% python3 -q
>>> import numpy as np
>>> from numpy import linalg as LA
>>> np.set_printoptions(precision=1, suppress=True, linewidth=160)
>>> F = np.load("arr.npy")
>>> F
array([[12,  0,  0,  1],
       [-4,  5, -4,  5],
       [ 2, -1, -4,  3],
       [-5,  3,  4, 10]])
>>> rng = np.random.default_rng(43959)
>>> A2 = F + rng.integers(-2, 3, (4, 3)) @ rng.integers(-2, 3, (3, 4))
>>> A2
array([[  4,   0,   0,  -3],
       [ -4,   5,  -6,   1],
       [  2,   7,  -7,   5],
       [-13,   7,   4,  10]])
>>> A2 - F
array([[-8,  0,  0, -4],
       [ 0,  0, -2, -4],
       [ 0,  8, -3,  2],
       [-8,  4,  0,  0]])
>>> F.sum(axis=1)
array([13,  2,  0, 12])
>>> np.count_nonzero(F)
np.int64(14)
>>> np.abs(F).max()
np.int64(12)
>>> round(float(LA.norm(F)), 1)
20.2
>>> F.shape
(4, 4)
>>> LA.svd(F, compute_uv=False)
array([15.5, 10.5,  7. ,  3.2])
>>> x = np.array([-2, 1, 2, -1])
>>> F * x
array([[-24,   0,   0,  -1],
       [  8,   5,  -8,  -5],
       [ -4,  -1,  -8,  -3],
       [ 10,   3,   8, -10]])
>>> F @ np.ones(4)
array([13.,  2.,  0., 12.])
>>> Q, vecs = LA.qr(F[:, :2])[0], LA.qr(F[:, 2:])[0]
>>> sv = LA.svd(Q.T @ vecs, compute_uv=False)
>>> np.degrees(np.arccos(sv.clip(0, 1)))
array([38.8, 79.4])
>>> (sv > 0.9).sum()
np.int64(0)
>>> x = np.array([-3, -3, 4, 5])
>>> h1 = np.maximum(F @ x, 0)
>>> F * (h1 > 1e-9)[:, None]
array([[ 0,  0,  0,  0],
       [-4,  5, -4,  5],
       [ 0,  0,  0,  0],
       [-5,  3,  4, 10]])
>>> np.maximum(F @ x, 0) - np.maximum(-F @ x, 0)
array([-31,   6,  -4,  72])
>>> mat = np.load("data.npy")
>>> mat
array([[-1.,  4.,  0.,  0.,  0.,  0.,  0.,  0.,  0.],
       [ 4.,  8.,  4.,  0.,  0.,  0.,  0.,  0.,  0.],
       [ 0.,  4.,  8.,  4.,  0.,  0.,  0.,  0.,  0.],
       [ 0.,  0.,  4., -1.,  4.,  0.,  0.,  0.,  0.],
       [ 0.,  0.,  0.,  4.,  5.,  4.,  0.,  0.,  0.],
       [ 0.,  0.,  0.,  0.,  4., -2.,  4.,  0.,  0.],
       [ 0.,  0.,  0.,  0.,  0.,  4.,  9.,  4.,  0.],
       [ 0.,  0.,  0.,  0.,  0.,  0.,  4., -2.,  4.],
       [ 0.,  0.,  0.,  0.,  0.,  0.,  0.,  4.,  8.]])
>>> A2 = mat + rng.integers(-2, 3, (9, 7)) @ rng.integers(-2, 3, (7, 9))
>>> A2
array([[  9.,  12.,  -6., -16.,   2.,   4.,   6.,   4., -10.],
       [ 11.,  16.,   3.,  -6.,   3.,   3.,   3.,  -2.,  -6.],
       [ -3.,  14.,  15.,  13.,   0., -11.,   0.,   3.,  -1.],
       [  0., -10.,   8.,   8.,   7.,  -4.,  -3.,  -9.,  14.],
       [ -8.,  -6.,  -5.,   4.,  -1.,  13.,  -3.,   0.,  -2.],
       [  9.,   0.,  -2.,  -5.,  10.,   5.,   3.,  -3.,   4.],
       [ -6.,  -6.,  -2.,   2.,  -2.,   2.,   5.,   8.,  -2.],
       [ -1.,  -2.,   3.,   0.,  -5.,   4.,  11.,  -6.,  12.],
       [ -6.,  -2.,  -4.,  -1.,  -7.,   1.,   1.,   6.,  10.]])
>>> np.abs(A2 - mat).sum(axis=1)
array([66., 39., 44., 56., 39., 37., 30., 34., 26.])
>>> A2 - mat
array([[ 10.,   8.,  -6., -16.,   2.,   4.,   6.,   4., -10.],
       [  7.,   8.,  -1.,  -6.,   3.,   3.,   3.,  -2.,  -6.],
       [ -3.,  10.,   7.,   9.,   0., -11.,   0.,   3.,  -1.],
       [  0., -10.,   4.,   9.,   3.,  -4.,  -3.,  -9.,  14.],
       [ -8.,  -6.,  -5.,   0.,  -6.,   9.,  -3.,   0.,  -2.],
       [  9.,   0.,  -2.,  -5.,   6.,   7.,  -1.,  -3.,   4.],
       [ -6.,  -6.,  -2.,   2.,  -2.,  -2.,  -4.,   4.,  -2.],
       [ -1.,  -2.,   3.,   0.,  -5.,   4.,   7.,  -4.,   8.],
       [ -6.,  -2.,  -4.,  -1.,  -7.,   1.,   1.,   2.,   2.]])
>>> LA.matrix_rank(A2 - mat, tol=1e-8)
np.int64(7)
>>> np.round(LA.svd(A2 - mat, compute_uv=False), 1) + 0
array([35.8, 24. , 22.5, 13.1,  7.6,  4.4,  3.5,  0. ,  0. ])
